% ipython --no-banner

In [1]: import numpy as np

In [2]: from numpy import linalg as LA

In [3]: np.set_printoptions(precision=4, suppress=True, linewidth=100)

In [4]: E = np.array([[2, 3, -3, -2, 0],
   ...:     [2, -1, 2, -4, 5],
   ...:     [-5, 1, -2, 0, 5],
   ...:     [-1, 5, 5, 2, 5]])

In [5]: E
Out[5]: 
array([[ 2,  3, -3, -2,  0],
       [ 2, -1,  2, -4,  5],
       [-5,  1, -2,  0,  5],
       [-1,  5,  5,  2,  5]])

In [6]: def softmax(z):
   ...:     e = np.exp(z - z.max(axis=-1, keepdims=True))
   ...:     return e / e.sum(axis=-1, keepdims=True)
   ...: 

In [7]: softmax(E[3] + -3)
Out[7]: array([0.0008, 0.3276, 0.3276, 0.0163, 0.3276])

In [8]: np.round(softmax(10 * E[3]), 4) + 0
Out[8]: array([0.    , 0.3333, 0.3333, 0.    , 0.3333])

In [9]: att = E @ E.T / np.sqrt(5)

In [10]: print(np.round(softmax(att), 4) + 0)
[[1. 0. 0. 0.]
 [0. 1. 0. 0.]
 [0. 0. 1. 0.]
 [0. 0. 0. 1.]]

In [11]: np.round(softmax(att + np.triu(np.full(att.shape, -np.inf), 1)), 4) + 0
Out[11]: 
array([[1., 0., 0., 0.],
       [0., 1., 0., 0.],
       [0., 0., 1., 0.],
       [0., 0., 0., 1.]])

In [12]: softmax(att).round(6).argmax(axis=1)
Out[12]: array([0, 1, 2, 3])

In [13]: softmax(att)[3] @ E
Out[13]: array([-1.,  5.,  5.,  2.,  5.])

In [14]: K = np.array([[-4, -1, 5, 10], [-1, 4, 1, 9], [5, 1, -6, 12], [10, 9, 12, -2]])

In [15]: ev, vecs = LA.eigh(K)

In [16]: print(vecs @ np.diag(ev) @ vecs.T)
[[-4. -1.  5. 10.]
 [-1.  4.  1.  9.]
 [ 5.  1. -6. 12.]
 [10.  9. 12. -2.]]

In [17]: np.round(vecs.T @ K @ vecs, 4) + 0
Out[17]: 
array([[-18.7747,   0.    ,   0.    ,   0.    ],
       [  0.    , -10.0479,   0.    ,   0.    ],
       [  0.    ,   0.    ,   3.1395,   0.    ],
       [  0.    ,   0.    ,   0.    ,  17.6831]])

In [18]: ev
Out[18]: array([-18.7747, -10.0479,   3.1395,  17.6831])

In [19]: LA.eigvalsh(K @ K)
Out[19]: array([  9.8565, 100.961 , 312.693 , 352.4895])

In [20]: np.round(LA.eigvalsh(K).min(), 4)
Out[20]: np.float64(-18.7747)

In [21]: [round(float(LA.det(K[:i, :i])), 2) + 0 for i in range(1, 5)]
Out[21]: [-4.0, -17.0, -4.0, 10473.0]

In [22]: A2 = E / np.sqrt((E ** 2).mean(axis=1, keepdims=True))

In [23]: LA.matrix_rank(E - E.mean(axis=1, keepdims=True))
Out[23]: np.int64(4)

In [24]: A2[1]
Out[24]: array([ 0.6325, -0.3162,  0.6325, -1.2649,  1.5811])

In [25]: (K + K.T) / 2
Out[25]: 
array([[-4., -1.,  5., 10.],
       [-1.,  4.,  1.,  9.],
       [ 5.,  1., -6., 12.],
       [10.,  9., 12., -2.]])

In [26]: np.trace(K)
Out[26]: np.int64(-8)

In [27]: print(np.sort(np.abs(LA.eigvals(K))))
[ 3.1395 10.0479 17.6831 18.7747]

In [28]: K @ K
Out[28]: 
array([[142,  95,  69,  -9],
       [ 95,  99, 101,  20],
       [ 69, 101, 206, -37],
       [ -9,  20, -37, 329]])

In [29]: np.allclose(K @ K.T, K.T @ K)
Out[29]: True

In [30]: np.allclose(K, K.T)
Out[30]: True

In [31]: round(float(LA.det(K)), 4)
Out[31]: 10473.0

In [32]: LA.matrix_power(K, 2)
Out[32]: 
array([[142,  95,  69,  -9],
       [ 95,  99, 101,  20],
       [ 69, 101, 206, -37],
       [ -9,  20, -37, 329]])

In [33]: round(float(LA.norm(K) ** 2 / LA.norm(K, 2) ** 2), 4)
Out[33]: 2.2015

In [34]: round(LA.norm(K[3], 1), 4), np.round(LA.norm(K[3], np.inf), 4)
Out[34]: (np.float64(33.0), np.float64(12.0))

In [35]: round(float(LA.norm(K, 2)), 4)
Out[35]: 18.7747

In [36]: np.round(LA.norm(K[3] - K[1]), 4)
Out[36]: np.float64(19.6977)

In [37]: print(LA.norm(K, axis=1))
[11.9164  9.9499 14.3527 18.1384]

In [38]: LA.norm(K, axis=0)
Out[38]: array([11.9164,  9.9499, 14.3527, 18.1384])

In [39]: LA.norm(K, axis=1).argmax()
Out[39]: np.int64(3)

In [40]: A = np.load("test14.npy")

In [41]: A
Out[41]: 
array([[1, 2, 0, 2, 1],
       [0, 1, 2, 0, 0],
       [2, 2, 0, 1, 2],
       [2, 2, 0, 1, 2],
       [2, 1, 2, 0, 2]])

In [42]: # column 4 repeats column 0

In [43]: r = LA.matrix_rank(A)

In [44]: r
Out[44]: np.int64(4)

In [45]: ns = LA.svd(A)[2][r:].T

In [46]: [int(LA.matrix_rank(A[:i])) for i in range(1, len(A) + 1)]
Out[46]: [1, 2, 3, 3, 4]

In [47]: print(np.round(ns[:, 0] / ns[np.abs(ns[:, 0]).round(6).argmax(), 0], 4) + 0)
[ 1.  0.  0.  0. -1.]

In [48]: np.allclose(A @ ns, 0)
Out[48]: True

In [49]: np.round(A @ ns, 4) + 0
Out[49]: 
array([[0.],
       [0.],
       [0.],
       [0.],
       [0.]])
